$ python -q
>>> import numpy as np
>>> np.set_printoptions(precision=1, suppress=True, linewidth=120)
>>> def tidy(a):
...     return np.round(a, 1) + 0
... 
>>> arr = np.load("run11.npy")
>>> arr
array([[1, 1, 2, 0, 0, 1],
       [2, 1, 2, 2, 0, 0],
       [0, 1, 1, 2, 1, 2],
       [0, 1, 1, 2, 2, 2],
       [2, 1, 2, 0, 2, 1],
       [1, 1, 2, 1, 2, 2]])
>>> Uu, sigma, Vt = np.linalg.svd(arr, full_matrices=False)
>>> np.allclose(Uu * sigma @ Vt, arr)
True
>>> tidy(sigma / sigma[0])
array([1. , 0.4, 0.3, 0.2, 0. , 0. ])
>>> tidy(sigma)
array([7.6, 3.1, 2.3, 1.3, 0.2, 0.2])
>>> Uu.shape, sigma.shape, Vt.shape
((6, 6), (6,), (6, 6))
>>> tidy(np.sqrt((sigma ** 2).sum())), tidy(np.linalg.norm(arr))
(np.float64(8.6), np.float64(8.6))
>>> tidy(Uu.T @ arr @ Vt.T)
array([[7.6, 0. , 0. , 0. , 0. , 0. ],
       [0. , 3.1, 0. , 0. , 0. , 0. ],
       [0. , 0. , 2.3, 0. , 0. , 0. ],
       [0. , 0. , 0. , 1.3, 0. , 0. ],
       [0. , 0. , 0. , 0. , 0.2, 0. ],
       [0. , 0. , 0. , 0. , 0. , 0.2]])
>>> tidy(Uu.T @ Uu)
array([[1., 0., 0., 0., 0., 0.],
       [0., 1., 0., 0., 0., 0.],
       [0., 0., 1., 0., 0., 0.],
       [0., 0., 0., 1., 0., 0.],
       [0., 0., 0., 0., 1., 0.],
       [0., 0., 0., 0., 0., 1.]])
>>> r0 = np.array([-2, 5, 0, 7, 6, 1])
>>> A2 = arr + np.outer(r0, np.eye(6)[0])
>>> tidy(np.linalg.det(A2) / np.linalg.det(arr)), tidy(1 + np.linalg.solve(arr, r0)[0])
(np.float64(-5.0), np.float64(-5.0))
>>> np.linalg.matrix_rank(np.linalg.inv(A2) - np.linalg.inv(arr), tol=1e-8)
np.int64(1)
>>> np.linalg.matrix_rank(A2 - arr)
np.int64(1)
>>> A2
array([[-1.,  1.,  2.,  0.,  0.,  1.],
       [ 7.,  1.,  2.,  2.,  0.,  0.],
       [ 0.,  1.,  1.,  2.,  1.,  2.],
       [ 7.,  1.,  1.,  2.,  2.,  2.],
       [ 8.,  1.,  2.,  0.,  2.,  1.],
       [ 2.,  1.,  2.,  1.,  2.,  2.]])
